$ python3 -q
>>> import numpy as np
>>> np.set_printoptions(precision=1, suppress=True, linewidth=100, sign=" ")
>>> arr = np.array([[-0.5, 1.3, 0.5], [-1.5, -0.8, -1.2], [0.9, 1.4, -1.4]])
>>> print(arr)
[[-0.5  1.3  0.5]
 [-1.5 -0.8 -1.2]
 [ 0.9  1.4 -1.4]]
>>> Y = np.array([[1, 2], [2, 2], [-1, -1]])
>>> print(np.linalg.matrix_rank(np.vstack([arr, Y.T])))
3
>>> Y @ arr
Traceback (most recent call last):
  File "<python-input-6>", line 1, in <module>
    Y @ arr
    ~~^~~~~
ValueError: matmul: Input operand 1 has a mismatch in its core dimension 0, with gufunc signature (n?,k),(k,m?)->(n?,m?) (size 3 is different from 2)
>>> print(np.einsum("ik,kj->ji", arr, Y))
[[ 1.6 -1.9  5.1]
 [ 1.1 -3.4  6. ]]
>>> print(np.einsum("ij,ij->i", arr, arr))
[ 2.2  4.3  4.7]
>>> W1 = np.array([[0, 0, 2], [2, 2, 0], [2, 2, 2]])
>>> c = np.array([2, 0, 0])
>>> hid = np.maximum(arr @ W1 + c, 0)
>>> print((hid > 0).mean(axis=0))
[ 0.7  0.3  0. ]
>>> print((hid > 0).astype(int))
[[ 1  1  0]
 [ 0  0  0]
 [ 1  0  0]]
>>> print(hid)
[[ 5.6  3.6  0. ]
 [ 0.   0.   0. ]
 [ 2.   0.   0. ]]
>>> print(np.linalg.matrix_rank(hid))
2
>>> basis = np.array([[9, -7], [-8, 4], [4, -6]])
>>> print(W1 @ basis)
[[  8 -12]
 [  2  -6]
 [ 10 -18]]
>>> print((hid @ basis).round(6).argmax(axis=1))
[ 0  0  0]
>>> print(np.allclose(arr @ arr.T, arr.T @ arr))
False
>>> print((arr + arr.T) / 2)
[[-0.5 -0.1  0.7]
 [-0.1 -0.8  0.1]
 [ 0.7  0.1 -1.4]]
>>> print(np.sort(np.abs(np.linalg.eigvals(arr))))
[ 1.7  1.9  1.9]
>>> print(arr @ arr)
[[-1.3 -1.  -2.5]
 [ 0.9 -3.   1.9]
 [-3.8 -1.9  0.7]]
>>> J = np.loadtxt("x.csv", delimiter=",")
>>> print(J)
[[-0.7  0.3 -0.7 -0.1]
 [-0.1 -0.8 -0.2 -0.6]
 [ 0.7  0.2 -0.6 -0.2]
 [ 0.1 -0.5 -0.4  0.8]]
>>> O, r_ = np.linalg.qr(arr)
>>> print(O.shape, r_.shape)
(3, 3) (3, 3)
>>> print(O.round(1) + 0)
[[-0.3  0.9 -0.4]
 [-0.8  0.   0.6]
 [ 0.5  0.5  0.7]]
>>> print(O @ r_)
[[-0.5  1.3  0.5]
 [-1.5 -0.8 -1.2]
 [ 0.9  1.4 -1.4]]
>>> O, r_ = np.linalg.qr(J)
>>> print(np.abs(np.diag(r_)))
[ 1.  1.  1.  1.]
>>> print(np.trace(O @ O.T))
4.0
>>> print(np.round(O.T @ O, 1) + 0)
[[ 1.  0.  0.  0.]
 [ 0.  1.  0.  0.]
 [ 0.  0.  1.  0.]
 [ 0.  0.  0.  1.]]
>>> print(O @ r_)
[[-0.7  0.3 -0.7 -0.1]
 [-0.1 -0.8 -0.2 -0.6]
 [ 0.7  0.2 -0.6 -0.2]
 [ 0.1 -0.5 -0.4  0.8]]
>>> print(abs(r_[0, 0]), round(np.linalg.norm(J[:, 0]), 1))
1.0 1.0
>>> print(np.allclose(J @ J.T, J.T @ J))
True
>>> np.linalg.determinant(J)
Traceback (most recent call last):
  File "<python-input-36>", line 1, in <module>
    np.linalg.determinant(J)
    ^^^^^^^^^^^^^^^^^^^^^
AttributeError: module 'numpy.linalg' has no attribute 'determinant'
>>> print(np.round((J + J.T) / 2, 1) + 0)
[[-0.7  0.1  0.   0. ]
 [ 0.1 -0.8  0.  -0.5]
 [ 0.   0.  -0.6 -0.3]
 [ 0.  -0.5 -0.3  0.8]]
>>> J.inv()
Traceback (most recent call last):
  File "<python-input-38>", line 1, in <module>
    J.inv()
    ^^^^^
AttributeError: 'numpy.ndarray' object has no attribute 'inv'
>>> print(np.round(np.trace(J), 1))
-1.3
>>> print(round(np.linalg.det(J), 1))
-1.0
>>> mat = np.load("dump.npy")
>>> print(mat)
[[ 1  0  0]
 [ 5  1  0]
 [ 3  3  1]]
>>> # triangular
>>> hat = np.triu(np.array([[-2, 1, 0], [3, 2, -3], [-3, -2, 1]]), 1) + np.eye(3)
>>> Y = hat @ mat @ np.linalg.inv(hat)
>>> print(np.poly(Y))
[ 1. -3.  3. -1.]
>>> print(np.round(np.linalg.det(Y), 1))
1.0
>>> print([round(float(x), 1) for x in np.linalg.svd(mat, compute_uv=False)[:3]])
[6.5, 2.1, 0.1]
>>> print(np.linalg.matrix_rank(mat, rtol=0.1))
2
>>> F = np.array([[2.2, -1.1, 1.8, -2.3],
...     [-0.3, 0.3, -0.6, 0.6],
...     [-0.3, -1.0, -0.2, 0.7],
...     [-0.5, -0.7, 0.4, -0.8]])
>>> rng = np.random.default_rng(68801)
>>> F[3] = F[2] + 0.1 * rng.normal(size=4)
>>> print(F)
[[ 2.2 -1.1  1.8 -2.3]
 [-0.3  0.3 -0.6  0.6]
 [-0.3 -1.  -0.2  0.7]
 [-0.3 -1.  -0.3  0.6]]
>>> print(mat[1] @ mat[2])
18
>>> print(np.linalg.norm(mat, axis=1))
[ 1.   5.1  4.4]
>>> print(np.round(np.linalg.norm(mat, 2), 1))
6.5
>>> print(np.round(np.linalg.norm(mat) ** 2 / np.linalg.norm(mat, 2) ** 2, 1))
1.1
>>> print(round(np.linalg.norm(mat[1], 1), 1), np.round(np.linalg.norm(mat[1], np.inf), 1))
6.0 5.0
>>> print(np.linalg.norm(mat, axis=0))
[ 5.9  3.2  1. ]
>>> print(round(float(np.linalg.norm(mat, 1)), 1), round(float(np.linalg.norm(mat, np.inf)), 1))
9.0 7.0
>>> G = mat.T @ mat
>>> print(np.diag(G))
[ 35  10   1]
>>> print(np.round(np.linalg.svd(mat, compute_uv=False) ** 2, 1) + 0)
[ 41.7   4.3   0. ]
>>> print(np.linalg.matrix_rank(G))
3
>>> print(np.trace(G), (mat ** 2).sum())
46 46
>>> print(np.allclose(G, G.T))
True
>>> O, evecs = np.linalg.qr(mat[:, :2])[0], np.linalg.qr(mat[:, 2:])[0]
>>> sigma = np.linalg.svd(O.T @ evecs, compute_uv=False)
>>> print(np.round(np.linalg.norm(O @ O.T - evecs @ evecs.T, 2), 1))
1.0
>>> print(sigma)
[ 1.]
>>> W0 = np.load("case18.npy")
>>> print(W0)
[[ 0  0 -1]
 [ 0  0  1]
 [ 0  0  0]]
>>> Uu, sigma, Vh = np.linalg.svd(W0)
>>> evecs = Vh[:(sigma > 1e-8).sum()]
>>> x = W0[2] + 3 * W0[0] + rng.integers(2) * np.eye(3)[1]
>>> print(x)
[ 0.  0. -3.]
>>> print(np.allclose(evecs.T @ evecs @ x, x))
True
>>> print(evecs.T @ evecs)
[[ 0.  0.  0.]
 [ 0.  0.  0.]
 [ 0.  0.  1.]]
>>> Y = np.array([[2, 0], [0, 1]])
>>> basis = np.kron(Y, W0)
>>> print(basis)
[[ 0  0 -2  0  0  0]
 [ 0  0  2  0  0  0]
 [ 0  0  0  0  0  0]
 [ 0  0  0  0  0 -1]
 [ 0  0  0  0  0  1]
 [ 0  0  0  0  0  0]]
>>> print(np.round(np.linalg.norm(basis, 2), 1), round(float(np.linalg.norm(Y, 2) * np.linalg.norm(W0, 2)), 1))
2.8 2.8
